$ python3 -q
>>> import numpy as np
>>> from numpy import linalg as LA
>>> np.set_printoptions(precision=3, suppress=True, linewidth=100)
>>> def tidy(a):
...     return np.round(a, 3) + 0
... 
>>> arr = np.loadtxt("sample3.csv", delimiter=",")
>>> print(arr)
[[ -9.  17.   3.  11.]
 [  0.  10.   0.  10.]
 [-18.  29.   6.  17.]
 [  0. -15.   0. -15.]]
>>> left, s, VT = LA.svd(arr)
>>> V = VT[:(s > 1e-8).sum()]
>>> rng = np.random.default_rng(965342)
>>> x = arr[0] + 5 * arr[2] + rng.integers(2) * np.eye(4)[1]
>>> print(x)
[-99. 163.  33.  96.]
>>> print(tidy(np.diag(V.T @ V)))
[0.75  0.583 0.083 0.583]
>>> print(np.allclose(V.T @ V @ x, x))
False
>>> print((arr - arr.T) / 2)
[[  0.    8.5  10.5   5.5]
 [ -8.5   0.  -14.5  12.5]
 [-10.5  14.5   0.    8.5]
 [ -5.5 -12.5  -8.5   0. ]]
>>> print(np.allclose(arr @ arr.T, arr.T @ arr))
False
>>> print(tidy(LA.det(arr)))
0.0
>>> print(np.allclose(arr, arr.T))
False
>>> print(tidy(np.sort(np.abs(LA.eigvals(arr)))))
[0. 0. 3. 5.]
>>> print(np.trace(arr))
-8.0
>>> print((arr + arr.T) / 2)
[[ -9.    8.5  -7.5   5.5]
 [  8.5  10.   14.5  -2.5]
 [ -7.5  14.5   6.    8.5]
 [  5.5  -2.5   8.5 -15. ]]
>>> assert arr == arr.T
Traceback (most recent call last):
  File "<python-input-20>", line 1, in <module>
    assert arr == arr.T
           ^^^^^^^^^^^^
ValueError: The truth value of an array with more than one element is ambiguous. Use a.any() or a.all()
>>> blk = np.stack([arr, 4 * arr, arr[::-1]])
>>> print(tidy(LA.det(blk)))
[0. 0. 0.]
>>> print((blk @ arr.T).shape)
(3, 4, 4)
>>> E = np.load("block9.npy")
>>> print(E)
[[ 4  2 -2  3]
 [ 2 -2  3  0]
 [-2  3  0  3]
 [ 3  0  3  4]]
>>> print(tidy(LA.det(E)))
-55.0
>>> print(np.trace(E))
6
>>> print(tidy(np.abs(LA.eigvals(E)).max()))
7.442
>>> print(LA.matrix_power(E, 2))
[[ 33  -2   7  18]
 [ -2  17 -10  15]
 [  7 -10  22   6]
 [ 18  15   6  34]]
>>> print(E @ E)
[[ 33  -2   7  18]
 [ -2  17 -10  15]
 [  7 -10  22   6]
 [ 18  15   6  34]]
>>> print(np.allclose(E @ E.T, E.T @ E))
True
>>> print(np.allclose(E, E.T))
True
>>> left, s, VT = LA.svd(E)
>>> print(tidy(s))
[7.442 5.826 4.072 0.312]
>>> M2 = left[:, :3] @ np.diag(s[:3]) @ VT[:3]
>>> print(tidy(LA.norm(E - M2) / LA.norm(E)))
0.03
>>> print(LA.matrix_rank(M2))
3
>>> ev, V = LA.eigh(E)
>>> print(tidy(LA.eigvalsh(E + 3 * np.eye(4))))
[-2.826  3.312  7.072 10.442]
>>> print(tidy(LA.svd(E, compute_uv=False)))
[7.442 5.826 4.072 0.312]
>>> left, s, VT = LA.svd(E, full_matrices=False)
>>> print(tidy(s / s[0]))
[1.    0.783 0.547 0.042]
>>> print(tidy(np.abs(VT[0])))
[0.628 0.198 0.203 0.725]
>>> print(tidy(VT @ VT.T))
[[1. 0. 0. 0.]
 [0. 1. 0. 0.]
 [0. 0. 1. 0.]
 [0. 0. 0. 1.]]
>>> print(np.abs(left[:, 0]).round(6).argmax())
3
>>> x = np.array([1, 1, -3, 2])
>>> rhs = E @ x
>>> print(rhs)
[18 -9  7  2]
>>> print(tidy(LA.solve(E, 5 * rhs)))
[  5.   5. -15.  10.]
>>> print(tidy(LA.solve(E, E[:, 1])))
[0. 1. 0. 0.]
>>> M2 = np.array([[8, 8], [9, 5], [8, 4]])
>>> M = np.tile(M2, (2, 3))
>>> print(M)
[[8 8 8 8 8 8]
 [9 5 9 5 9 5]
 [8 4 8 4 8 4]
 [8 8 8 8 8 8]
 [9 5 9 5 9 5]
 [8 4 8 4 8 4]]
>>> z = rng.permutation(6)
>>> print(z)
[4 3 0 1 2 5]
>>> M2 = M[z][:, z]
>>> print(np.allclose(M2, M))
False
>>> print(tidy(np.sort(np.abs(LA.eigvals(M2)))))
[ 0.  0.  0.  0.  0. 42.]
>>> print(np.diag(M2))
[9 8 8 5 8 4]
>>> print(tidy(LA.det(M2)), tidy(LA.det(M[z])))
0.0 0.0
>>> print(np.trace(M2))
42
>>> print(np.unique(M.round(6), axis=0).shape)
(3, 6)
>>> print(LA.lstsq(M[:-1].T, M[-1])[2])
2
>>> feats = np.load("a.npy")
>>> print(feats)
[[ 0.5  3.  -0.5  2.   0.7  1.1  0.5  1.6 -0.6]
 [ 0.  10.   1.3  0.6 -0.1 -0.4  1.5 -0.5  1. ]
 [ 0.8 -4.  -0.2  0.2 -0.9  1.3 -1.6 -1.   0. ]
 [-1.4 -6.   0.6  0.4  0.3 -1.8  0.9 -0.3  0.5]
 [-0.1  2.  -0.4  0.9 -0.9 -2.   1.5 -0.5  0.8]
 [-0.4  0.  -2.2 -0.3 -1.2 -1.8  0.   0.3  0.4]
 [-0.6  2.   0.3 -0.8 -0.7  0.3 -1.3  1.2 -1.6]
 [ 2.2  9.  -0.2 -0.5 -0.7 -1.7 -0.3 -0.8  0.1]
 [ 0.6  8.   0.  -1.4 -0.7 -1.3  0.7 -0.6 -0.3]
 [ 0.2 18.   0.2 -0.1  1.2 -0.1  0.9 -0.2  0.1]]
>>> M2 = np.c_[feats[:, :7] @ np.array([[-3, 2, -1, 3, -3, 3, 3],
...     [1, 0, 1, -1, 3, 3, -1],
...     [0, -3, 2, 1, 0, -1, 0],
...     [2, -1, -2, -1, 0, 2, -3],
...     [1, 3, 0, -3, 0, -2, 0],
...     [3, 2, 1, 0, -3, -3, 1],
...     [-3, -1, -2, -3, -3, 0, 2]]), np.array([-3, 2, 0, 2, 1, -3, 2, 1, -1, 3])]
>>> print(tidy(M2))
[[  8.    4.3  -2.4  -7.6   2.7  10.3  -5.4  -3. ]
 [  5.4  -7.1   8.  -13.5  26.7  31.3  -9.2   2. ]
 [  1.8   3.5  -1.1  13.5 -13.5 -11.1   3.9   0. ]
 [ -8.8  -8.6  -7.8  -1.6 -11.1 -17.2   0.6   2. ]
 [ -7.3  -8.1  -5.5  -5.4   7.8  15.7  -4.    1. ]
 [ -6.   -1.1  -5.2   0.5   6.6   8.2  -2.1  -3. ]
 [  6.3  -1.5   7.7   3.3  10.8   2.8  -3.7   2. ]
 [ -3.5   0.3   6.3   0.9  26.4  39.3  -3.2   1. ]
 [ -3.3  -2.8   7.5  -4.8  24.   28.3  -1.9  -1. ]
 [ 15.4   2.4  16.5 -23.4  51.   52.1 -15.4   3. ]]
>>> print(LA.matrix_rank(M2))
8
>>> print(tidy(LA.norm(feats) ** 2 / LA.norm(feats, 2) ** 2))
1.104
>>> print(tidy(LA.norm(feats, "nuc")))
45.274
>>> print(tidy(LA.norm(feats, 2)))
25.369
>>> F = np.load("x.npy")
>>> print(F)
[[1.012 2.044 2.029]
 [0.99  2.041 1.985]
 [0.978 2.021 2.01 ]
 [0.992 1.982 1.987]
 [1.009 2.029 1.999]
 [1.021 2.021 1.988]
 [0.991 1.991 2.02 ]
 [1.023 2.009 1.984]
 [1.003 2.02  1.979]
 [0.996 1.975 1.96 ]]
>>> hat = F @ LA.solve(F.T @ F, F.T)
>>> print(np.allclose(hat @ hat, hat))
True
>>> print(tidy(np.trace(hat)))
3.0
>>> print(tidy(hat @ F[:, 0]))
[1.012 0.99  0.978 0.992 1.009 1.021 0.991 1.023 1.003 0.996]
>>> print(tidy(LA.eigvalsh(hat)))
[0. 0. 0. 0. 0. 0. 0. 1. 1. 1.]
>>> print(tidy(np.diag(hat)))
[0.119 0.547 0.451 0.215 0.123 0.263 0.56  0.357 0.192 0.173]
>>> O, V = LA.qr(F[:, :2])[0], LA.qr(F[:, 2:])[0]
>>> s = LA.svd(O.T @ V, compute_uv=False)
>>> print(tidy(s))
[1.]
>>> print((s > 0.9).sum())
1
>>> Xs = F - F.mean(axis=0)
>>> left, s, VT = LA.svd(Xs, full_matrices=False)
>>> print(np.searchsorted(np.cumsum(s ** 2) / (s ** 2).sum(), 0.9) + 1)
3
>>> print(LA.matrix_rank(Xs))
3
>>> print(tidy(s ** 2 / (s ** 2).sum()))
[0.597 0.266 0.137]
>>> print(tidy(s))
[0.08  0.054 0.039]
>>> print((np.sign(left[:, 0]) == np.sign(left[0, 0])).astype(int))
[1 1 1 0 1 1 0 0 0 0]
>>> print(tidy(np.abs(VT[-1])))
[0.843 0.375 0.385]
>>> print(tidy(Xs.mean(axis=0)))
[0. 0. 0.]
>>> print(np.abs(VT[0]).argmax())
1
>>> print(tidy(VT[0] * np.sign(VT[0, np.abs(VT[0]).argmax()])))
[0.105 0.817 0.567]
>>> print([round(float(LA.det(E[:i, :i])), 2) + 0 for i in range(1, 5)])
[4.0, -12.0, -52.0, -55.0]
>>> print(np.all(LA.eigvalsh(E) > 0))
False
>>> print(tidy(LA.eigvalsh(E).min()))
-5.826
>>> try:
...     LA.cholesky(E)
... except LA.LinAlgError as e:
...     print(repr(e))
... 
LinAlgError('Matrix is not positive definite')
>>> m1 = np.arange(12).reshape(3, 4) + -2
>>> print(m1)
[[-2 -1  0  1]
 [ 2  3  4  5]
 [ 6  7  8  9]]
>>> # looks like rank 2
>>> theta = np.radians(15)
>>> Rm = np.eye(4)
>>> Rm[2, 2] = Rm[3, 3] = np.cos(theta)
>>> Rm[2, 3], Rm[3, 2] = -np.sin(theta), np.sin(theta)
>>> print(tidy(Rm))
[[ 1.     0.     0.     0.   ]
 [ 0.     1.     0.     0.   ]
 [ 0.     0.     0.966 -0.259]
 [ 0.     0.     0.259  0.966]]
>>> M2 = m1 @ Rm.T
>>> print(tidy(np.abs(M2 - m1).max(axis=0)))
[0.    0.    2.602 1.764]
>>> print(tidy(LA.svd(m1, compute_uv=False)), tidy(LA.svd(M2, compute_uv=False)))
[16.829  2.604  0.   ] [16.829  2.604  0.   ]
>>> print(tidy(M2))
[[-2.    -1.    -0.259  0.966]
 [ 2.     3.     2.57   5.865]
 [ 6.     7.     5.398 10.764]]
